$ python -q
>>> import numpy as np
>>> from numpy import linalg as LA
>>> np.set_printoptions(suppress=True, linewidth=120)
>>> E = np.load("out4.npy")
>>> print(E)
[[-2.33 -2.3  -0.1  -0.8   2.9  -1.1 ]
 [-3.52 -0.8   0.   -1.2   0.5   1.9 ]
 [-2.42 -0.7   1.8  -0.8   1.8   0.8 ]
 [ 1.81  0.6   2.5   0.6   0.    0.8 ]
 [-3.56 -0.2  -0.4  -1.2   0.4   0.1 ]
 [-5.18  0.   -0.1  -1.7  -1.3  -0.2 ]
 [-4.24  1.5  -1.2  -1.4   2.    1.9 ]
 [ 3.26 -0.7  -0.6   1.1   1.2   1.  ]
 [ 5.71  0.    1.3   1.9   0.    0.6 ]
 [ 2.34 -0.3  -1.    0.8  -0.4  -0.4 ]
 [-0.59  1.3  -1.1  -0.2  -2.2   0.1 ]
 [ 2.4  -0.5  -0.4   0.8   1.    0.2 ]
 [-1.79 -0.8   0.2  -0.6   0.2  -0.3 ]
 [-3.    1.7   0.2  -1.    2.   -0.3 ]
 [ 0.27 -0.4  -0.2   0.1   1.4   1.1 ]
 [ 0.52  0.    1.1   0.2   0.9  -1.6 ]
 [-1.87 -0.1   1.1  -0.6  -1.1   1.1 ]
 [-2.19  0.6  -0.5  -0.7   0.2  -0.5 ]
 [ 1.24  1.4   0.1   0.4   0.6  -0.6 ]
 [-2.95 -0.8  -0.8  -1.    0.2   0.7 ]
 [-2.68 -0.7   1.7  -0.9  -2.7  -1.2 ]
 [-0.04 -0.8  -0.7   0.    1.3   0.5 ]
 [ 1.25  0.4   0.9   0.4  -0.6   0.4 ]
 [ 0.55  0.6   0.4   0.2   0.1   0.2 ]
 [ 0.4   1.2  -0.5   0.1  -1.5  -0.6 ]]
>>> proj = E @ LA.solve(E.T @ E, E.T)
>>> print(np.allclose(proj @ proj, proj))
True
>>> print(np.round(LA.eigvalsh(proj), 2) + 0)
[0. 0. 0. 0. 0. 0. 0. 0. 0. 0. 0. 0. 0. 0. 0. 0. 0. 0. 0. 1. 1. 1. 1. 1. 1.]
>>> basis = E[[5, 24]].astype(float)
>>> for _ in range(6):
...     z = LA.norm(E[:, None] - basis, axis=-1).argmin(axis=1)
...     basis = np.array([E[z == j].mean(axis=0) for j in range(2)])
... 
>>> print(z)
[0 0 0 1 0 0 0 1 1 1 1 1 0 0 1 1 0 0 1 0 0 1 1 1 1]
>>> print(np.abs(basis[1] - basis[0]).argmax())
0
>>> print(np.round(basis[1] - basis[0], 2))
[ 4.45  0.43 -0.02  1.48 -0.29 -0.11]
>>> th = np.radians(135)
>>> Rm = np.eye(6)
>>> Rm[3, 3] = Rm[0, 0] = np.cos(th)
>>> Rm[3, 0], Rm[0, 3] = -np.sin(th), np.sin(th)
>>> print(Rm.round(2))
[[-0.71  0.    0.    0.71  0.    0.  ]
 [ 0.    1.    0.    0.    0.    0.  ]
 [ 0.    0.    1.    0.    0.    0.  ]
 [-0.71  0.    0.   -0.71  0.    0.  ]
 [ 0.    0.    0.    0.    1.    0.  ]
 [ 0.    0.    0.    0.    0.    1.  ]]
>>> M2 = E @ Rm.T
>>> print(round(float(LA.det(Rm)), 2), round(float(np.trace(Rm)), 2))
1.0 2.59
>>> print(np.round(LA.svd(E, compute_uv=False), 2), np.round(LA.svd(M2, compute_uv=False), 2))
[14.16  6.96  4.97  4.46  4.    0.08] [14.16  6.96  4.97  4.46  4.    0.08]
>>> print(np.allclose(LA.norm(E, axis=1), LA.norm(M2, axis=1)))
True
>>> print(np.allclose(E @ E.T, M2 @ M2.T))
True
